% ipython --no-banner

In [1]: import numpy as np

In [2]: import numpy.linalg as la

In [3]: np.set_printoptions(precision=2, suppress=True, linewidth=200, floatmode="fixed")

In [4]: rnd = lambda a: np.round(a, 2) + 0

In [5]: mat = np.load("x.npy")

In [6]: mat
Out[6]: 
array([[ 1.00,  1.00,  3.00,  2.00,  2.00,  2.00,  2.00,  3.00,  3.00,  3.00, -1.00],
       [ 3.00,  0.00,  1.00,  1.00,  2.00,  3.00,  0.00,  1.00,  2.00,  3.00, -3.00],
       [ 3.00,  3.00,  2.00,  0.00,  2.00,  2.00,  1.00,  2.00,  2.00,  1.00,  0.00],
       [ 0.00,  1.00,  0.00,  0.00,  2.00,  1.00,  1.00,  0.00,  3.00,  3.00, -1.00],
       [ 3.00,  0.00,  1.00,  2.00,  3.00,  2.00,  1.00,  3.00,  1.00,  3.00,  1.00],
       [ 0.00,  0.00,  0.00,  3.00,  1.00,  0.00,  1.00,  3.00,  3.00,  0.00,  3.00],
       [ 1.00,  3.00,  2.00,  1.00,  2.00,  2.00,  1.00,  2.00,  0.00,  3.00,  1.00],
       [ 0.00,  2.00,  1.00,  3.00,  2.00,  1.00,  2.00,  2.00,  3.00,  2.00, -2.00],
       [ 1.00,  2.00,  0.00,  0.00,  3.00,  1.00,  1.00,  3.00,  3.00,  3.00, -3.00],
       [ 2.00,  0.00,  3.00,  1.00,  1.00,  2.00,  0.00,  0.00,  3.00,  1.00,  2.00],
       [ 0.00,  0.00,  0.00,  0.00,  0.00,  0.00,  0.00,  0.00,  0.00,  0.00,  1.00]])

In [7]: la.matrix_rank(mat, rtol=0.1)
Out[7]: np.int64(7)
